In [1]: import numpy as np

In [2]: import numpy.linalg as la

In [3]: np.set_printoptions(suppress=True, linewidth=100)

In [4]: K = np.loadtxt("dump.csv", delimiter=",")

In [5]: print(K.round(4))
[[ 0.3858  0.3192 -0.1641 -0.0029  0.3289]
 [ 0.3192  0.7733  0.0019  0.2247 -0.1515]
 [-0.1641  0.0019  0.8418  0.3052  0.1145]
 [-0.0029  0.2247  0.3052  0.1813 -0.0696]
 [ 0.3289 -0.1515  0.1145 -0.0696  0.8177]]

In [6]: t3 = np.stack([K, 5 * K, K[::-1]])

In [7]: print(np.round(np.einsum("bij,cij->bc", t3, t3), 4))
[[ 3.     15.      1.9488]
 [15.     75.      9.744 ]
 [ 1.9488  9.744   3.    ]]

In [8]: print(np.round(la.det(t3), 4) + 0)
[0. 0. 0.]

In [9]: print(la.matrix_rank(t3.reshape(3, -1)))
2

In [10]: print((t3 @ K.T).shape)
(3, 5, 5)

In [11]: print(t3.shape)
(3, 5, 5)

In [12]: cov = K.T @ K

In [13]: print(np.round(la.eigvalsh(cov)[::-1], 4) + 0)
[1. 1. 1. 0. 0.]

In [14]: print((K @ K.T).shape)
(5, 5)

In [15]: print(np.round(la.svd(K, compute_uv=False) ** 2, 4) + 0)
[1. 1. 1. 0. 0.]

In [16]: print(np.allclose(cov, cov.T))
True

In [17]: print(cov.round(4))
[[ 0.3858  0.3192 -0.1641 -0.0029  0.3289]
 [ 0.3192  0.7733  0.0019  0.2247 -0.1515]
 [-0.1641  0.0019  0.8418  0.3052  0.1145]
 [-0.0029  0.2247  0.3052  0.1813 -0.0696]
 [ 0.3289 -0.1515  0.1145 -0.0696  0.8177]]

In [18]: rng = np.random.default_rng(42)

In [19]: labels = rng.permutation(5)

In [20]: print(labels)
[4 2 3 1 0]

In [21]: B = K[labels][:, labels]

In [22]: print(np.round(np.sort(np.abs(la.eigvals(B))), 4) + 0)
[0. 0. 1. 1. 1.]

In [23]: print(B.round(4))
[[ 0.8177  0.1145 -0.0696 -0.1515  0.3289]
 [ 0.1145  0.8418  0.3052  0.0019 -0.1641]
 [-0.0696  0.3052  0.1813  0.2247 -0.0029]
 [-0.1515  0.0019  0.2247  0.7733  0.3192]
 [ 0.3289 -0.1641 -0.0029  0.3192  0.3858]]

In [24]: print(np.round(np.diag(B), 4))
[0.8177 0.8418 0.1813 0.7733 0.3858]

In [25]: print(np.allclose(B, K))
False

In [26]: print(round(np.trace(B), 4))
3.0

In [27]: print(round(la.det(B), 4), round(float(la.det(K[labels])), 4))
0.0 -0.0

In [28]: print(np.unique(B.round(6), axis=0).shape)
(5, 5)

In [29]: print(la.lstsq(B[:-1].T, B[-1])[2])
3

In [30]: m1 = np.loadtxt("out5.csv", delimiter=",")

In [31]: print(m1.round(4))
[[ -8.0151  -6.5112   7.3885  -6.4968 -10.9559  -5.6947]
 [-12.1419 -15.3401   6.8052  -9.9692  -9.0997   1.7037]
 [  1.0824   1.8256   6.6256   2.1724  -5.7068  -7.4392]
 [ -3.939  -10.3168   4.5122  -5.8837   0.1231  -3.168 ]
 [ -4.0344  -8.5097   5.8227  -2.853   -3.5166  -0.168 ]
 [ -0.1374  -8.277    3.6907  -2.9474   4.0239  -3.3629]
 [  8.255    1.6137   3.0928   3.8155   7.6446  -9.566 ]
 [  4.6798  -2.6273   4.1648   3.7781   4.4058  -2.1772]
 [ -2.7681  -7.3454   4.5024  -5.8433  -0.2491  -7.3734]
 [  0.8069  -8.6679   4.9345   3.4364   2.3734   7.0025]
 [ -6.2137  -2.2016   7.8504  -4.5964 -12.4067  -8.8139]
 [ -1.5654  -6.2306   5.3611  -1.3913  -1.5674  -2.1379]
 [  3.2322  -6.2591   2.8245  -0.9745   7.6747  -4.8227]
 [-15.0092  -4.9768   9.8894 -12.3256 -22.605  -12.1655]
 [ -7.0202 -12.0289   6.5424  -3.5075  -5.8648   4.9433]
 [  0.1889  -0.4412   6.4073   1.3613  -4.9511  -5.5245]
 [  4.2789  -7.8299   3.1102   3.1531   8.6476   3.0955]
 [ -5.5379  -7.6453   6.2861  -4.7512  -6.1086  -3.2476]
 [ -6.1907  -5.6566   6.9467  -5.1617  -8.9278  -5.767 ]
 [-10.6103  -0.1186  10.5403  -5.2123 -22.5752  -9.1231]
 [  3.9474  -1.1639   3.8662   0.284    3.7657  -9.1441]
 [ -5.0575  -9.2283   5.076   -6.8629  -2.4659  -5.257 ]
 [ -1.7851  -5.7034   4.7178  -4.4166  -0.6418  -7.6078]
 [ -8.62   -10.3295   6.2325  -8.8682  -7.2982  -4.7753]
 [  1.8115  -0.3099   6.2998   3.9922  -3.4584  -2.4675]
 [ -8.9613  -6.6364   7.4691  -7.9336 -11.8418  -7.2596]
 [ -5.6739  -5.8888   6.9044  -4.1521  -8.3111  -4.1916]
 [ -3.5299  -4.7724   6.7909  -1.263   -6.827   -2.2179]
 [-10.1273  -8.7894   6.369  -12.394   -9.517  -11.3329]
 [-13.5189  -8.8376   7.5854 -14.632  -14.8132 -12.5777]
 [ -2.7117  -2.2528   6.2648  -3.3511  -6.2029  -9.1784]
 [ -8.9601  -6.1125   6.7305 -10.8637 -10.5345 -12.7248]]

In [32]: # rows and columns are dependent

In [33]: dist = la.norm(m1[:, None] - m1[None], axis=-1)

In [34]: print(np.unravel_index(dist.round(6).argmax(), dist.shape))
(np.int64(13), np.int64(16))

In [35]: print(dist.shape)
(32, 32)

In [36]: print(dist[:5, :5].round(4))
[[ 0.     12.8671 16.081  12.9952 11.0208]
 [12.8671  0.     26.6851 14.942  14.0949]
 [16.081  26.6851  0.     17.1537 14.7162]
 [12.9952 14.942  17.1537  0.      6.0353]
 [11.0208 14.0949 14.7162  6.0353  0.    ]]

In [37]: print(dist.mean(axis=1).argmax())
13

In [38]: cov = np.cov(m1, rowvar=False)

In [39]: print(np.round(la.eigvalsh(cov)[::-1], 4) + 0)
[113.3303  31.328   16.7491   0.       0.       0.    ]

In [40]: print(np.argwhere(np.triu(np.abs(np.corrcoef(m1.T)) > 0.8, 1)))
[[0 3]
 [0 4]
 [2 4]]

In [41]: print(np.round(np.median(m1, axis=0), 4))
[-3.9867 -6.2449  6.2929 -4.2844 -5.7858 -5.3907]

In [42]: print(np.round(m1.std(axis=0), 4))
[5.6168 3.9408 1.761  5.0105 7.6186 4.7997]

In [43]: print(np.argsort(-m1.std(axis=0).round(6), kind="stable"))
[4 0 3 5 1 2]
